$ python3 -q
>>> import numpy as np
>>> import numpy.linalg as la
>>> np.set_printoptions(suppress=True, linewidth=200)
>>> def tidy(a):
...     return np.round(a, 3) + 0
... 
>>> F = np.load("w.npy")
>>> print(tidy(F))
[[-16.416 -11.054  -7.868   0.     21.998 -16.18 ]
 [-13.223  -9.101  -7.495   0.     17.917 -12.51 ]
 [-12.143  -8.423  -7.328   0.     16.518 -11.268]
 [ -8.812  -6.26   -6.636   0.     12.134  -7.446]
 [ -8.705  -6.188  -6.608   0.     11.991  -7.323]
 [ -7.324  -5.245  -6.203   0.     10.128  -5.747]
 [ -4.434  -3.145  -4.975   0.      6.102  -2.512]
 [ -1.993  -1.132  -2.98    0.      2.461  -0.078]
 [ -1.954  -1.097  -2.93    0.      2.399  -0.047]
 [ -1.783  -0.944  -2.704   0.      2.133   0.079]
 [ -1.53   -0.718  -2.33    0.      1.737   0.236]
 [ -1.51   -0.7    -2.298   0.      1.706   0.247]
 [ -0.875  -0.201  -1.145   0.      0.784   0.361]
 [ -0.78   -0.149  -0.968   0.      0.67    0.334]
 [  0.449  -0.015   0.208   0.     -0.284  -0.107]
 [  0.498  -0.017   0.222   0.     -0.315  -0.114]
 [  0.737  -0.032   0.271   0.     -0.46   -0.136]
 [  2.343  -0.116   0.181   0.     -1.447   0.052]
 [  4.174  -0.148  -0.282   0.     -2.634   0.648]
 [  4.977  -0.144  -0.535   0.     -3.174   0.979]
 [  5.184  -0.141  -0.603   0.     -3.315   1.069]
 [  9.357   0.02   -2.139   0.     -6.258   3.2  ]
 [ 10.444   0.088  -2.569   0.     -7.051   3.822]
 [ 11.106   0.134  -2.834   0.     -7.538   4.211]
 [ 11.657   0.174  -3.057   0.     -7.946   4.54 ]
 [ 11.712   0.178  -3.079   0.     -7.986   4.573]
 [ 15.968   0.546  -4.837   0.    -11.192   7.245]
 [ 18.109   0.763  -5.738   0.    -12.836   8.657]
 [ 19.213   0.881  -6.206   0.    -13.69    9.398]
 [ 23.788   1.414  -8.156   0.    -17.273  12.557]
 [ 25.798   1.667  -9.018   0.    -18.865  13.98 ]
 [ 31.301   2.406 -11.385   0.    -23.274  17.967]
 [ 36.056   3.092 -13.436   0.    -27.13   21.498]
 [ 37.209   3.264 -13.933   0.    -28.07   22.363]
 [ 39.331   3.586 -14.848   0.    -29.806  23.967]]
>>> [round(float(x), 3) for x in la.svd(F, compute_uv=False)[:3]]
[135.86, 36.068, 8.793]
>>> tidy(la.norm(F, 2) / la.norm(F))
np.float64(0.965)
>>> print(la.cond(F) > 100)
True
>>> m1 = np.loadtxt("a.csv", delimiter=",")
>>> print(m1)
[[-5.379  2.552 -1.777  3.917  0.57  -0.48  -1.035  4.85  -5.668  3.864]
 [-5.18   2.16  -1.891  3.381 -1.034  0.033 -0.275  4.905 -5.097  3.119]
 [-6.197  4.239  4.093  0.517  4.335  3.237  0.967 -2.66  -2.579  1.806]
 [-4.909  3.528  3.669 -2.319  4.743  1.082  2.112 -2.671 -1.873  2.79 ]
 [-5.805  1.645 -1.649  4.171  0.489  1.177 -1.466  6.286 -5.222  2.945]
 [-5.553  3.555  6.157 -0.915  4.452  0.943  2.183 -1.004 -1.003  2.425]
 [-5.778  5.     4.184 -1.531  3.167  1.408  3.134 -3.542 -1.984  2.987]
 [-5.019  6.06   5.84  -4.047  3.853  1.017  2.743 -4.12  -1.364  1.872]
 [-3.795  2.701 -2.807  4.634  0.496 -1.16  -0.616  3.933 -5.821  3.615]
 [-6.057  4.852  3.833 -1.047  2.824  2.745  0.439 -1.578 -3.427  2.433]
 [-4.293  1.803 -3.362  4.041 -1.33   1.016 -1.083  4.872 -6.19   3.206]
 [-5.909  3.451  3.315 -0.982  2.973  2.245  2.081 -4.513 -3.959  1.474]
 [-7.269  3.541  5.762 -0.655  5.484  1.274  0.344 -1.77   0.046  1.538]
 [-4.771  7.001  2.129  0.324  5.167  0.029  1.346 -2.301 -0.706  2.113]
 [-4.912  4.5    2.437 -2.22   3.923  0.61   2.713 -3.543 -0.752  2.055]
 [-4.278  2.545 -2.464  2.767 -0.295 -0.342 -1.504  6.492 -5.541  4.287]
 [-4.769  2.429 -1.18   3.398  1.799  0.453 -1.203  6.255 -7.632  2.743]
 [-6.959  6.605  3.475 -2.848  2.272  1.94   2.623 -1.418 -2.175  1.744]
 [-3.001  0.681 -3.28   3.22   0.883 -0.945 -0.183  6.876 -3.712  2.887]
 [-4.529  2.719 -3.037  6.318 -1.175 -0.125  0.719  4.503 -5.546  2.237]
 [-7.442  1.81  -2.171  4.472  0.641 -0.228 -0.276  6.054 -4.912  3.558]
 [-5.657  1.339 -1.74   4.032 -0.274 -0.746 -1.5    4.402 -5.341  3.325]
 [-6.938  3.915  3.293 -0.315  2.394  0.436  2.434 -2.093 -1.325  4.346]
 [-4.453  4.081 -1.822  5.189  1.145  2.122 -0.736  5.445 -4.288  1.487]
 [-3.986  2.582 -1.652  5.004 -1.029  0.6   -0.271  5.72  -5.424  3.268]
 [-5.197  6.056  3.851 -0.216  4.633  0.749  2.157 -0.605 -1.519  3.017]
 [-3.583  3.621 -1.859  5.405 -0.09   0.625  0.055  6.051 -5.715  2.715]
 [-5.002  3.444 -2.273  4.517  1.749  0.404 -0.896  6.709 -5.177  1.495]
 [-4.007  4.954  4.296 -1.162  3.373  0.864  1.802 -2.019 -1.799  1.074]
 [-3.337  1.053 -0.992  3.58   1.162  0.883 -1.157  6.307 -4.438  2.78 ]
 [-4.277  2.345 -2.765  4.27  -1.307  1.62  -0.837  6.675 -5.761  4.026]
 [-5.088  4.474  2.493  0.453  3.684  0.303  2.795 -1.719  0.07   2.387]
 [-3.06   0.32  -1.912  4.547 -1.297  0.746 -0.246  5.24  -4.383  0.661]
 [-3.194  3.598  4.105 -0.24   2.719  0.656  4.536 -2.811 -1.267  2.281]
 [-3.522  5.082  3.6   -0.33   3.707  3.461  3.371 -3.444 -1.077  1.873]
 [-2.427  4.342  0.102  4.806  0.129  1.161 -0.708  7.007 -4.574  2.396]
 [-5.194  4.109  4.603 -1.536  3.287  2.041  1.588 -1.829 -3.141  3.808]]
>>> x = np.array([1, -3, -1, 2, 3, 1, -3, -3, -3, -3])
>>> y = m1 @ x
>>> tidy(la.solve(m1.T @ m1, m1.T @ y))
array([ 1., -3., -1.,  2.,  3.,  1., -3., -3., -3., -3.])
>>> print(tidy(la.pinv(m1) @ m1))
[[1. 0. 0. 0. 0. 0. 0. 0. 0. 0.]
 [0. 1. 0. 0. 0. 0. 0. 0. 0. 0.]
 [0. 0. 1. 0. 0. 0. 0. 0. 0. 0.]
 [0. 0. 0. 1. 0. 0. 0. 0. 0. 0.]
 [0. 0. 0. 0. 1. 0. 0. 0. 0. 0.]
 [0. 0. 0. 0. 0. 1. 0. 0. 0. 0.]
 [0. 0. 0. 0. 0. 0. 1. 0. 0. 0.]
 [0. 0. 0. 0. 0. 0. 0. 1. 0. 0.]
 [0. 0. 0. 0. 0. 0. 0. 0. 1. 0.]
 [0. 0. 0. 0. 0. 0. 0. 0. 0. 1.]]
>>> rng = np.random.default_rng(195841)
>>> y = y + 0.05 * rng.normal(size=37)
>>> print(tidy(y))
[ -8.176 -14.031   1.701  -9.67   -5.77  -17.617 -18.904 -21.888  -2.852  -8.921  -3.576   4.35   -7.687 -13.069 -14.328 -16.344   1.267 -29.504 -11.168  -6.451 -13.303  -4.129 -25.02   -4.732
 -12.399 -22.139 -10.733  -4.79  -11.712  -4.472 -14.659 -19.351   0.011 -17.952 -10.564 -16.731 -14.546]
>>> coef, *_ = la.lstsq(m1, y)
>>> tidy(m1.T @ (y - m1 @ coef))
array([0., 0., 0., 0., 0., 0., 0., 0., 0., 0.])
>>> [round(float(la.norm(la.solve(m1.T @ m1 + lam * np.eye(10), m1.T @ y))), 2) for lam in (0, 1, 10, 100)]
[7.8, 7.54, 5.89, 2.3]
